$ python3 -q
>>> import numpy as np
>>> np.set_printoptions(precision=1, suppress=True, linewidth=140)
>>> def rnd(a):
...     return np.round(a, 1) + 0
... 
>>> mat = np.array([[4, 6, -6], [6, 9, -9], [-6, -9, 9]])
>>> print(mat)
[[ 4  6 -6]
 [ 6  9 -9]
 [-6 -9  9]]
>>> ev, V = np.linalg.eigh(mat)
>>> print(rnd(ev))
[ 0.  0. 22.]
>>> print(rnd(np.linalg.svd(mat, compute_uv=False)))
[22.  0.  0.]
>>> print(rnd(V.T @ V))
[[1. 0. 0.]
 [0. 1. 0.]
 [0. 0. 1.]]
>>> print(np.unique(ev.round(6) + 0, return_counts=True)[1])
[2 1]
>>> print(rnd(np.linalg.eigvalsh(mat @ mat)))
[  0.   0. 484.]
>>> print(rnd(np.linalg.eigvalsh(mat + -2 * np.eye(3))))
[-2. -2. 20.]
>>> B = np.array([[-1, 1, 5], [0, -2, 1]])
>>> W2 = np.kron(B, mat)
>>> print(W2)
[[ -4  -6   6   4   6  -6  20  30 -30]
 [ -6  -9   9   6   9  -9  30  45 -45]
 [  6   9  -9  -6  -9   9 -30 -45  45]
 [  0   0   0  -8 -12  12   4   6  -6]
 [  0   0   0 -12 -18  18   6   9  -9]
 [  0   0   0  12  18 -18  -6  -9   9]]
>>> left, s, Vh = np.linalg.svd(mat)
>>> V = Vh[:(s > 1e-8).sum()]
>>> rng = np.random.default_rng(9379)
>>> vec = mat[1] + 5 * mat[2] + rng.integers(2) * np.eye(3)[1]
>>> print(vec)
[-24. -35.  36.]
>>> print(np.linalg.matrix_rank(np.vstack([mat, vec])))
2
>>> B = np.array([[-6, -8], [7, -6], [-1, -1]])
>>> E = np.kron(np.eye(3, dtype=int), B)
>>> print(E)
[[-6 -8  0  0  0  0]
 [ 7 -6  0  0  0  0]
 [-1 -1  0  0  0  0]
 [ 0  0 -6 -8  0  0]
 [ 0  0  7 -6  0  0]
 [ 0  0 -1 -1  0  0]
 [ 0  0  0  0 -6 -8]
 [ 0  0  0  0  7 -6]
 [ 0  0  0  0 -1 -1]]
>>> W = np.array([[-2, 2, -2, -2, 2, 0],
...     [-1, -3, 2, -1, -3, 0],
...     [3, -1, 3, 1, -2, 0],
...     [3, 1, -1, 3, -3, -2],
...     [-2, 0, -3, 0, -3, 0],
...     [-3, 1, -3, -1, 2, -2]])
>>> coef = np.array([-5, -1, -8, 9, -7, -3])
>>> act = np.maximum(E @ W + coef, 0)
>>> print(np.linalg.matrix_rank(act))
6
>>> W2 = np.array([[0, 1, 1],
...     [3, 1, 0],
...     [3, -3, -1],
...     [-2, 0, -1],
...     [2, 1, -2],
...     [0, 3, 3]])
>>> print((act @ W2).round(6).argmax(axis=1))
[1 0 1 1 0 1 0 1 1]
>>> print(act @ W2)
[[-15  31 -24]
 [141  56 -51]
 [-24   0 -12]
 [ 58  68 -19]
 [ 57 -30   8]
 [-10   0  -5]
 [ 68 -32  19]
 [-30  27  12]
 [-20   0 -10]]
>>> print(W @ W2)
[[  8   8  -2]
 [ -7 -13   4]
 [  0  -9   3]
 [-12  -2   1]
 [-15   4   7]
 [  0   3  -9]]
>>> hat = E @ np.linalg.solve(E.T @ E, E.T)
>>> print(rnd(hat @ E[:, 5]))
[ 0.  0.  0.  0.  0.  0. -8. -6. -1.]
>>> print(rnd(hat))
[[1.  0.  0.1 0.  0.  0.  0.  0.  0. ]
 [0.  1.  0.  0.  0.  0.  0.  0.  0. ]
 [0.1 0.  0.  0.  0.  0.  0.  0.  0. ]
 [0.  0.  0.  1.  0.  0.1 0.  0.  0. ]
 [0.  0.  0.  0.  1.  0.  0.  0.  0. ]
 [0.  0.  0.  0.1 0.  0.  0.  0.  0. ]
 [0.  0.  0.  0.  0.  0.  1.  0.  0.1]
 [0.  0.  0.  0.  0.  0.  0.  1.  0. ]
 [0.  0.  0.  0.  0.  0.  0.1 0.  0. ]]
>>> print(np.linalg.matrix_rank(np.eye(9) - hat))
3
>>> print(np.allclose(hat @ hat, hat))
True
>>> print(rnd(np.diag(hat)))
[1. 1. 0. 1. 1. 0. 1. 1. 0.]
>>> th = np.radians(30)
>>> r_ = np.eye(6)
>>> r_[5, 5] = r_[3, 3] = np.cos(th)
>>> r_[5, 3], r_[3, 5] = -np.sin(th), np.sin(th)
>>> print(rnd(r_))
[[ 1.   0.   0.   0.   0.   0. ]
 [ 0.   1.   0.   0.   0.   0. ]
 [ 0.   0.   1.   0.   0.   0. ]
 [ 0.   0.   0.   0.9  0.   0.5]
 [ 0.   0.   0.   0.   1.   0. ]
 [ 0.   0.   0.  -0.5  0.   0.9]]
>>> B = E @ r_.T
>>> print(rnd(B))
[[-6.  -8.   0.   0.   0.   0. ]
 [ 7.  -6.   0.   0.   0.   0. ]
 [-1.  -1.   0.   0.   0.   0. ]
 [ 0.   0.  -6.  -6.9  0.   4. ]
 [ 0.   0.   7.  -5.2  0.   3. ]
 [ 0.   0.  -1.  -0.9  0.   0.5]
 [ 0.   0.   0.  -4.  -6.  -6.9]
 [ 0.   0.   0.  -3.   7.  -5.2]
 [ 0.   0.   0.  -0.5 -1.  -0.9]]
>>> print(rnd(np.abs(B - E).max(axis=0)))
[0. 0. 0. 4. 0. 4.]
>>> print(np.allclose(np.linalg.norm(E, axis=1), np.linalg.norm(B, axis=1)))
True
>>> print(rnd(np.linalg.det(r_)), rnd(np.trace(r_)))
1.0 5.7
>>> print(np.allclose(E @ E.T, B @ B.T))
True
